>>> import numpy as np
>>> np.set_printoptions(precision=3, suppress=True, linewidth=200)
>>> X = np.load("mat.npy")
>>> X
array([[ -7.728,   6.203, -17.091],
       [  7.539,  -4.122,  17.672],
       [ -5.527,   7.57 , -16.583],
       [ -8.955,   4.891, -15.643],
       [ -5.039,   6.55 , -16.652],
       [ -5.966,   8.088, -16.621],
       [ -7.214,   5.976, -17.519],
       [ -5.34 ,   6.228, -15.9  ],
       [ -7.376,   5.56 , -16.3  ],
       [  9.359,  -5.394,  17.445],
       [  7.679,  -4.033,  17.005],
       [  6.841,  -3.005,  15.634],
       [ -6.96 ,   6.47 , -16.455],
       [ -6.046,   6.273, -16.652],
       [  8.896,  -4.474,  15.334],
       [ -8.594,   7.824, -16.631],
       [ -7.488,   6.564, -16.874],
       [ -5.057,   5.611, -15.961],
       [ -5.491,   5.696, -16.545],
       [  7.846,  -2.467,  16.705],
       [ -6.196,   5.843, -15.651],
       [ -5.592,   4.984, -16.171],
       [ -5.573,   6.072, -15.724],
       [  8.418,  -6.328,  15.966]])
>>> Xs = (X - X.mean(axis=0)) / X.std(axis=0)
>>> np.argwhere(np.abs(Xs) > 2)
array([], shape=(0, 2), dtype=int64)
>>> c = np.linalg.lstsq(np.delete(Xs, 1, axis=1), Xs[:, 1])[0]
>>> np.abs(c).argmax()
np.int64(1)
>>> round(float(1 - np.var(Xs[:, 1] - np.delete(Xs, 1, axis=1) @ c)), 3)
0.962
>>> [round(float(x), 3) for x in np.linalg.svd(X, compute_uv=False)[:3]]
[91.875, 7.338, 4.748]
>>> np.abs(np.linalg.svd(X)[2][-1])
array([0.658, 0.58 , 0.48 ])
>>> np.linalg.cond(X) > 100
np.False_
>>> round(float(np.linalg.norm(X, 2) / np.linalg.norm(X)), 3)
0.996
>>> rng = np.random.default_rng(59861)
>>> labels = rng.integers(0, 2, 3)
>>> feats = (labels[:, None] == labels) * 3 + np.eye(3)
>>> feats
array([[4., 3., 3.],
       [3., 4., 3.],
       [3., 3., 4.]])
>>> basis = X[[23, 16]].astype(float)
>>> for _ in range(7):
...     labels = np.linalg.norm(X[:, None] - basis, axis=-1).argmin(axis=1)
...     basis = np.array([X[labels == j].mean(axis=0) for j in range(2)])
... 
>>> labels
array([1, 0, 1, 1, 1, 1, 1, 1, 1, 0, 0, 0, 1, 1, 0, 1, 1, 1, 1, 0, 1, 1, 1, 0])
>>> np.abs(basis[1] - basis[0]).argmax()
np.int64(2)
>>> basis[1] - basis[0]
array([-14.562,  10.519, -32.947])
>>> np.bincount(labels)
array([ 7, 17])
>>> U, sv, Vt = np.linalg.svd(feats, full_matrices=False)
>>> np.cumsum(sv ** 2) / np.sum(sv ** 2)
array([0.98, 0.99, 1.  ])
>>> np.abs(U[:, 0]).round(6).argmax()
np.int64(0)
>>> np.allclose(U * sv @ Vt, feats)
True
>>> sv
array([10.,  1.,  1.])
>>> sv / sv[0]
array([1. , 0.1, 0.1])
>>> np.round(U.T @ U, 3) + 0
array([[1., 0., 0.],
       [0., 1., 0.],
       [0., 0., 1.]])
>>> np.round(Vt @ Vt.T, 3) + 0
array([[1., 0., 0.],
       [0., 1., 0.],
       [0., 0., 1.]])
>>> np.round(np.sqrt((sv ** 2).sum()), 3), round(float(np.linalg.norm(feats)), 3)
(np.float64(10.1), 10.1)
>>> U.shape, sv.shape, Vt.shape
((3, 3), (3,), (3, 3))
>>> np.round(U.T @ feats @ Vt.T, 3) + 0
array([[10.,  0.,  0.],
       [ 0.,  1.,  0.],
       [ 0.,  0.,  1.]])
>>> ev, vecs = np.linalg.eig(feats)
>>> np.sort(np.linalg.eigvals(feats.T))
array([ 1.,  1., 10.])
>>> Q, Rm = np.linalg.qr(feats)
>>> np.allclose(Rm.T @ Rm, feats.T @ feats)
True
>>> Q @ Rm
array([[4., 3., 3.],
       [3., 4., 3.],
       [3., 3., 4.]])
>>> Q
array([[-0.686,  0.629, -0.367],
       [-0.514, -0.775, -0.367],
       [-0.514, -0.063,  0.855]])
>>> np.round(np.trace(Q @ Q.T), 3)
np.float64(3.0)
>>> np.abs(np.diag(Rm))
array([5.831, 1.404, 1.222])
>>> vec = np.array([-1, 0, 0])
>>> rhs = Q @ vec
>>> c, lr = np.zeros(3), 1 / np.linalg.norm(Q, 2) ** 2
>>> for i in range(10):
...     c -= lr * Q.T @ (Q @ c - rhs)
...     if i % 2 == 0: print(i, round(np.linalg.norm(Q @ c - rhs), 3))
... 
0 0.0
2 0.0
4 0.0
6 0.0
8 0.0
>>> np.round(np.linalg.cond(Q), 3)
np.float64(1.0)
>>> mat = np.array([[1, -1, -1, 1, -1, 1, 1, -1], [1, 1, 1, 1, -1, -1, -1, -1]])
>>> blk = np.stack([mat, 2 * mat, mat[::-1]])
>>> blk.sum(axis=0)
array([[ 4, -2, -2,  4, -4,  2,  2, -4],
       [ 4,  2,  2,  4, -4, -2, -2, -4]])
>>> np.linalg.matrix_rank(blk.reshape(3, -1))
np.int64(2)
>>> (blk @ mat.T).shape
(3, 2, 2)
>>> np.linalg.norm(blk, axis=(1, 2))
array([4., 8., 4.])
>>> np.linalg.matrix_rank(blk)
array([2, 2, 2])
>>> other = mat + rng.integers(-2, 3, (2, 1)) @ rng.integers(-2, 3, (1, 8))
>>> other
array([[-1, -1,  1, -1, -3, -1,  5, -5],
       [ 3,  1, -1,  3,  1,  1, -5,  3]])
>>> other - mat
array([[-2,  0,  2, -2, -2, -2,  4, -4],
       [ 2,  0, -2,  2,  2,  2, -4,  4]])
>>> np.round(np.linalg.svd(other - mat, compute_uv=False), 3) + 0
array([10.198,  0.   ])
>>> U, sv, Vt = np.linalg.svd(mat, full_matrices=False)
>>> (sv > 1e-8).sum()
np.int64(2)
>>> sv / sv[0]
array([1., 1.])
>>> np.sqrt((sv ** 2).sum()), round(float(np.linalg.norm(mat)), 3)
(np.float64(4.0), 4.0)
>>> K = np.loadtxt("arr.csv", delimiter=",")
>>> K
array([[-0.2,  1.4, -0.6],
       [-1.2,  1.7,  0.9],
       [-0.7, -0.6,  0. ],
       [ 0.1, -0.1, -0.2]])
>>> P = K @ np.linalg.solve(K.T @ K, K.T)
>>> np.round(np.linalg.eigvalsh(P), 3) + 0
array([0., 1., 1., 1.])
>>> P
array([[ 0.985,  0.017, -0.007,  0.119],
       [ 0.017,  0.981,  0.008, -0.134],
       [-0.007,  0.008,  0.996,  0.059],
       [ 0.119, -0.134,  0.059,  0.037]])
>>> np.allclose(P @ P, P)
True
>>> W0 = np.load("run10.npy")
>>> W0
array([[  3.403,  -2.834,  -6.062],
       [  3.158,  -3.139,  -6.064],
       [  2.233,  -4.066,  -5.929],
       [  1.805,  -4.356,  -5.777],
       [  1.145,  -4.589,  -5.395],
       [ -0.254,  -0.508,  -0.489],
       [  1.446,   0.519,   0.871],
       [  1.466,   0.512,   0.873],
       [  1.835,   0.339,   0.872],
       [  2.896,  -0.561,   0.602],
       [  3.362,  -1.114,   0.382],
       [  9.573, -14.507,  -6.159],
       [  9.791, -15.137,  -6.479],
       [ 11.109, -19.128,  -8.523],
       [ 11.564, -20.576,  -9.267]])
>>> Q, Rm = np.linalg.qr(W0)
>>> Rm
array([[-22.43 ,  34.881,  17.235],
       [  0.   ,  -9.437,  -5.393],
       [  0.   ,   0.   ,   9.3  ]])
>>> np.abs(np.diag(Rm))
array([22.43 ,  9.437,  9.3  ])
>>> d = np.linalg.norm(W0[:, None] - W0[None], axis=-1)
>>> np.unravel_index(d.round(6).argmax(), d.shape)
(np.int64(6), np.int64(14))
>>> d.shape
(15, 15)
>>> (d + 1e9 * np.eye(15)).round(6).argmin(axis=1)
array([ 1,  0,  3,  2,  3,  6,  7,  6,  7, 10,  9, 12, 11, 14, 13])
>>> M = np.array([[20, 1, 5], [-1, 15, -3], [0, -2, 23]])
>>> round(np.linalg.norm(M), 3)
np.float64(34.554)
>>> np.abs(M).max()
np.int64(23)
>>> np.unravel_index(np.abs(M).argmax(), M.shape)
(np.int64(2), np.int64(2))
>>> np.linalg.svd(M, compute_uv=False)
array([25.05 , 19.037, 14.287])
>>> M.sum(axis=1)
array([26, 11, 21])
>>> M - M[0]
array([[  0,   0,   0],
       [-21,  14,  -8],
       [-20,  -3,  18]])
>>> np.count_nonzero(M)
np.int64(8)
>>> M.sum(axis=0)
array([19, 14, 25])
